$ python3 -q
>>> import numpy as np
>>> np.set_printoptions(suppress=True, linewidth=140)
>>> A = np.load("block0.npy")
>>> print(A)
[[ 1  0  0  0  0]
 [ 2  1  0  0  0]
 [ 1  3  1  0  0]
 [-1  0 -1  1  0]
 [-2  3 -3 -3  1]]
>>> Y = np.linalg.inv(A)
>>> round(float(np.linalg.det(A) * np.linalg.det(Y)), 2)
1.0
>>> (np.abs(Y) > 1e-9).astype(int)
array([[1, 0, 0, 0, 0],
       [1, 1, 0, 0, 0],
       [1, 1, 1, 0, 0],
       [1, 1, 1, 1, 0],
       [1, 1, 1, 1, 1]])
>>> round(float(np.linalg.slogdet(A)[0]), 2)
1.0
>>> np.round(np.linalg.inv(Y), 2) + 0
array([[ 1.,  0.,  0.,  0.,  0.],
       [ 2.,  1.,  0.,  0.,  0.],
       [ 1.,  3.,  1.,  0.,  0.],
       [-1.,  0., -1.,  1.,  0.],
       [-2.,  3., -3., -3.,  1.]])
>>> np.round(A @ Y, 2) + 0
array([[1., 0., 0., 0., 0.],
       [0., 1., 0., 0., 0.],
       [0., 0., 1., 0., 0.],
       [0., 0., 0., 1., 0.],
       [0., 0., 0., 0., 1.]])
>>> round(float(np.linalg.cond(A)), 2)
272.52
>>> vals, evecs = np.linalg.eig(A)
>>> np.round(np.sort(np.linalg.eigvals(A @ A)), 2)
array([1., 1., 1., 1., 1.])
>>> A @ evecs[:, 0] - vals[0] * evecs[:, 0]
array([0., 0., 0., 0., 0.])
>>> rng = np.random.default_rng(9724)
>>> theta = rng.uniform(0, 2 * np.pi, 36)
>>> Q, _ = np.linalg.qr(np.array([[0.0, 0.5], [1.1, 0.9], [0.1, -0.3], [0.2, -1.4], [0.3, -1.3]]))
>>> K = 20 * np.c_[np.cos(theta), np.sin(theta)] @ Q.T
>>> K.round(2)
array([[ -4.25, -12.82,   2.08,  10.97,   9.65],
       [ -4.57,  -8.15,   2.75,  12.8 ,  11.89],
       [  2.84, -11.12,  -3.18, -10.9 , -11.81],
       [ -4.59,  -6.15,   2.95,  13.25,  12.52],
       [  4.59,   5.99,  -2.96, -13.28, -12.57],
       [  0.44, -18.27,  -1.99,  -4.69,  -6.33],
       [ -2.37,  13.07,   3.  ,   9.79,  10.89],
       [ -2.93, -18.46,   0.56,   5.82,   4.04],
       [  4.2 ,  13.27,  -2.  , -10.71,  -9.35],
       [ -3.92,   4.67,   3.42,  13.11,  13.39],
       [ -4.59,  -6.86,   2.88,  13.11,  12.32],
       [ -2.29, -19.46,  -0.02,   3.62,   1.77],
       [ -4.28,   1.25,   3.38,  13.6 ,  13.56],
       [ -0.23,  18.6 ,   1.87,   4.11,   5.79],
       [  3.82,  -5.47,  -3.41, -12.93, -13.29],
       [  4.53,   9.16,  -2.63, -12.5 , -11.5 ],
       [ -4.16,   2.53,   3.41,  13.46,  13.54],
       [ -3.63, -16.43,   1.28,   8.36,   6.73],
       [ -4.58,  -4.77,   3.07,  13.47,  12.86],
       [ -1.58, -19.88,  -0.6 ,   1.31,  -0.55],
       [  1.91, -14.68,  -2.79,  -8.65,  -9.91],
       [  2.08,  19.64,   0.2 ,  -2.94,  -1.07],
       [  3.5 ,  16.91,  -1.14,  -7.88,  -6.21],
       [ -1.73,  15.24,   2.71,   8.18,   9.51],
       [ -1.54,  15.8 ,   2.61,   7.68,   9.06],
       [ -1.36, -19.89,  -0.77,   0.64,  -1.22],
       [  1.83,  19.8 ,   0.4 ,  -2.12,  -0.26],
       [  2.48, -12.64,  -3.04, -10.06, -11.12],
       [  0.03,  18.97,   1.7 ,   3.37,   5.09],
       [  4.58,   4.75,  -3.07, -13.47, -12.87],
       [  2.42,  19.31,  -0.09,  -4.05,  -2.21],
       [  3.89,  -4.93,  -3.42, -13.05, -13.36],
       [  3.64,  16.37,  -1.29,  -8.42,  -6.8 ],
       [  4.01,  14.54,  -1.74,  -9.91,  -8.44],
       [  4.12,  13.85,  -1.89, -10.37,  -8.96],
       [  3.55,  -7.33,  -3.37, -12.42, -12.96]])
>>> np.linalg.lstsq(K[:-1].T, K[-1])[2]
np.int32(2)
>>> np.round(np.trace(np.linalg.pinv(K) @ K), 2)
np.float64(2.0)
>>> labels = K[:, 0] > np.median(K[:, 0])
>>> f = K[labels].mean(axis=0) - K[~labels].mean(axis=0)
>>> ((K - K.mean(axis=0)) @ f > 0).astype(int)
array([0, 0, 1, 0, 1, 1, 0, 0, 1, 0, 0, 0, 0, 0, 1, 1, 0, 0, 0, 0, 1, 1, 1, 0, 0, 0, 1, 1, 0, 1, 1, 1, 1, 1, 1, 1])
>>> np.argsort(-np.abs(f).round(6), kind="stable")
array([3, 4, 1, 0, 2])
>>> np.linalg.matrix_rank(K, rtol=0.1)
np.int64(2)
>>> np.linalg.cond(K) > 100
np.True_
>>> rank = np.linalg.matrix_rank(K)
>>> rank
np.int64(2)
>>> null = np.linalg.svd(K)[2][rank:].T
>>> np.allclose(K @ null, 0)
True
>>> null.shape
(5, 3)
>>> np.round(null @ null.T, 2)
array([[ 0.95, -0.07,  0.03,  0.15,  0.14],
       [-0.07,  0.01, -0.04,  0.04, -0.05],
       [ 0.03, -0.04,  0.97, -0.11, -0.11],
       [ 0.15,  0.04, -0.11,  0.53, -0.46],
       [ 0.14, -0.05, -0.11, -0.46,  0.54]])
>>> [int(np.linalg.matrix_rank(K[:i])) for i in range(1, len(K) + 1)]
[1, 2, 2, 2, 2, 2, 2, 2, 2, 2, 2, 2, 2, 2, 2, 2, 2, 2, 2, 2, 2, 2, 2, 2, 2, 2, 2, 2, 2, 2, 2, 2, 2, 2, 2, 2]
>>> print([int(np.linalg.matrix_rank(np.delete(K, i, axis=0))) for i in range(36)])
[2, 2, 2, 2, 2, 2, 2, 2, 2, 2, 2, 2, 2, 2, 2, 2, 2, 2, 2, 2, 2, 2, 2, 2, 2, 2, 2, 2, 2, 2, 2, 2, 2, 2, 2, 2]
>>> [int(np.linalg.matrix_rank(K[:, :j + 1])) for j in range(5)]
[1, 2, 2, 2, 2]
>>> W0 = np.load("a.npy")
>>> W0.round(2)
array([[-0.74,  0.6 , -0.3 ],
       [ 0.08, -0.36, -0.93],
       [-0.66, -0.72,  0.22]])
>>> Y = np.linalg.inv(W0)
>>> print(np.round(np.linalg.inv(Y), 2))
[[-0.74  0.6  -0.3 ]
 [ 0.08 -0.36 -0.93]
 [-0.66 -0.72  0.22]]
>>> np.round(np.linalg.det(W0) * Y, 2)
array([[-0.74,  0.08, -0.66],
       [ 0.6 , -0.36, -0.72],
       [-0.3 , -0.93,  0.22]])
>>> mat = np.load("dump.npy")
>>> mat
array([[ 0., -7.,  6.,  8., -4.,  2.],
       [ 0., -2.,  3.,  6.,  5., -2.],
       [ 0.,  4., -5.,  0., -6., -1.],
       [ 0.,  2.,  4.,  6., -1., -8.],
       [ 0.,  1., -7., -6., -6., -9.],
       [ 0., -5.,  0.,  5., -5.,  6.]])
>>> np.linalg.matrix_rank(mat, rtol=0.1)
np.int64(5)
>>> round(float(np.linalg.norm(mat, 2) / np.linalg.norm(mat)), 2)
0.72
>>> np.round(np.trace(np.linalg.pinv(mat) @ mat), 2)
np.float64(5.0)
>>> np.allclose(mat[:-1].T @ np.linalg.lstsq(mat[:-1].T, mat[-1])[0], mat[-1])
True
>>> np.unique(mat.round(6), axis=0).shape
(6, 6)
>>> np.linalg.lstsq(mat[:-1].T, mat[-1])[2]
np.int32(5)
>>> f, r1 = mat[1], mat[3]
>>> f @ f
np.float64(78.0)
>>> f @ r1
np.float64(55.0)
>>> p = (f @ r1) / (f @ f) * f
>>> (r1 - p) @ f
np.float64(0.0)
>>> print(np.outer(f, r1))
[[  0.   0.   0.   0.  -0.  -0.]
 [ -0.  -4.  -8. -12.   2.  16.]
 [  0.   6.  12.  18.  -3. -24.]
 [  0.  12.  24.  36.  -6. -48.]
 [  0.  10.  20.  30.  -5. -40.]
 [ -0.  -4.  -8. -12.   2.  16.]]
>>> J = np.array([[-1, -2, 0, 0], [0, 1, 0, 0], [0, 0, -1, -2], [0, 0, 0, 1]])
>>> Y = np.array([[3, 0], [3, 1], [3, 1], [3, 3]])
>>> print(np.einsum("ik,kj->ji", J, Y))
[[-9  3 -9  3]
 [-2  1 -7  3]]
>>> np.linalg.matrix_rank(np.vstack([J, Y.T]))
np.int64(4)
>>> np.einsum("ij->j", J)
array([-1, -1, -1, -1])
>>> print(np.linalg.matrix_rank(J @ Y))
2
>>> J @ Y
array([[-9, -2],
       [ 3,  1],
       [-9, -7],
       [ 3,  3]])
>>> np.vstack([J, Y.T]).shape
(6, 4)
>>> print((J + J.T) / 2)
[[-1. -1.  0.  0.]
 [-1.  1.  0.  0.]
 [ 0.  0. -1. -1.]
 [ 0.  0. -1.  1.]]
>>> np.round(np.abs(np.linalg.eigvals(J)).max(), 2)
np.float64(1.0)
>>> print(np.round(np.sort(np.abs(np.linalg.eigvals(J))), 2))
[1. 1. 1. 1.]
>>> np.linalg.matrix_power(J, 2)
array([[1, 0, 0, 0],
       [0, 1, 0, 0],
       [0, 0, 1, 0],
       [0, 0, 0, 1]])
